% ipython --no-banner

In [1]: import numpy as np

In [2]: from numpy import linalg as LA

In [3]: np.set_printoptions(precision=2, suppress=True, linewidth=100, legacy="1.25")

In [4]: rd = lambda a: np.round(a, 2) + 0

In [5]: F = np.loadtxt("layer5.csv", delimiter=",")

In [6]: F
Out[6]: 
array([[ 0.4 , -0.4 ,  0.8 , -0.88, -0.4 , -0.32, -1.12, -0.24],
       [-0.6 ,  0.6 , -1.2 ,  1.32,  0.6 ,  0.48,  1.68,  0.36],
       [ 0.1 , -0.1 ,  0.2 , -0.22, -0.1 , -0.08, -0.28, -0.06],
       [ 0.25, -0.25,  0.5 , -0.55, -0.25, -0.2 , -0.7 , -0.15],
       [-0.4 ,  0.4 , -0.8 ,  0.88,  0.4 ,  0.32,  1.12,  0.24],
       [ 0.35, -0.35,  0.7 , -0.77, -0.35, -0.28, -0.98, -0.21],
       [ 0.55, -0.55,  1.1 , -1.21, -0.55, -0.44, -1.54, -0.33],
       [-0.1 ,  0.1 , -0.2 ,  0.22,  0.1 ,  0.08,  0.28,  0.06],
       [-0.35,  0.35, -0.7 ,  0.77,  0.35,  0.28,  0.98,  0.21],
       [ 0.5 , -0.5 ,  1.  , -1.1 , -0.5 , -0.4 , -1.4 , -0.3 ]])

In [7]: # rows and columns are dependent

In [8]: other = np.array([[1, 2], [0, 0], [1, 0], [3, 2], [1, 2], [1, 3], [2, 0], [0, 1]])

In [9]: np.vstack([F, other.T]).shape
Out[9]: (12, 8)

In [10]: LA.matrix_rank(np.vstack([F, other.T]))
Out[10]: 3

In [11]: rd(np.einsum("ij->j", F))
Out[11]: array([ 0.7 , -0.7 ,  1.4 , -1.54, -0.7 , -0.56, -1.96, -0.42])

In [12]: LA.matrix_rank(F @ other)
Out[12]: 1

In [13]: G = F.T @ F

In [14]: (F @ F.T).shape
Out[14]: (10, 10)

In [15]: LA.matrix_rank(G)
Out[15]: 1

In [16]: K = np.load("block7.npy")

In [17]: K
Out[17]: 
array([[  0.24,   2.79,   1.5 ,   8.9 ,  -2.58,  -0.92],
       [  0.22,  -0.23,  -1.65,  -0.96,   0.49,   0.65],
       [  0.22,   0.17,  -0.84,   0.42,  -0.19,   0.38],
       [  0.06,  -5.52,  -3.93, -16.68,   4.25,   2.16],
       [ -0.2 ,   0.54,   1.4 ,   1.87,  -0.43,  -0.7 ],
       [ -0.42,  -3.9 ,   1.13, -10.29,   2.03,  -0.09],
       [  0.34,   0.25,  -1.76,   0.64,   0.1 ,   0.64],
       [  0.66,   6.01,   1.25,  18.05,  -4.85,  -1.02],
       [  0.02,  -1.62,  -2.19,  -5.43,   1.87,   0.99],
       [  0.03,   1.29,   0.61,   3.96,  -0.88,  -0.44],
       [ -0.17,  -0.92,   1.38,  -1.91,  -0.01,  -0.41],
       [  0.19,  -7.08,  -6.11, -21.79,   5.79,   3.21],
       [  0.31,   3.37,   0.87,  10.37,  -2.56,  -0.76],
       [  0.38,  -1.49,  -3.39,  -5.07,   1.55,   1.53],
       [  0.17,   2.02,   0.82,   6.2 ,  -1.72,  -0.51],
       [ -0.81,  -1.17,   2.37,  -2.91,   1.51,  -1.22],
       [  0.09,   2.16,   0.61,   6.05,  -1.47,  -0.42],
       [ -0.52,   4.31,   5.33,  13.61,  -3.19,  -2.85],
       [ -0.22,  -1.35,   0.33,  -3.84,   0.95,  -0.02],
       [  0.49,  -2.65,  -4.92,  -8.84,   2.54,   2.33],
       [ -0.53,   2.67,   5.33,   8.96,  -2.7 ,  -2.45]])

In [18]: # column 3 dominates

In [19]: Xs = K - K.mean(axis=0)

In [20]: evecs = LA.svd(Xs)[2][:4]

In [21]: other = Xs - Xs @ evecs.T @ evecs

In [22]: rd((Xs @ evecs.T).std(axis=0))
Out[22]: array([10.59,  2.06,  0.33,  0.07])

In [23]: rd(np.diag(evecs.T @ evecs))
Out[23]: array([0.2 , 0.79, 0.86, 0.95, 0.86, 0.35])

In [24]: rd(other.std(axis=0))
Out[24]: array([0.  , 0.01, 0.  , 0.  , 0.  , 0.01])
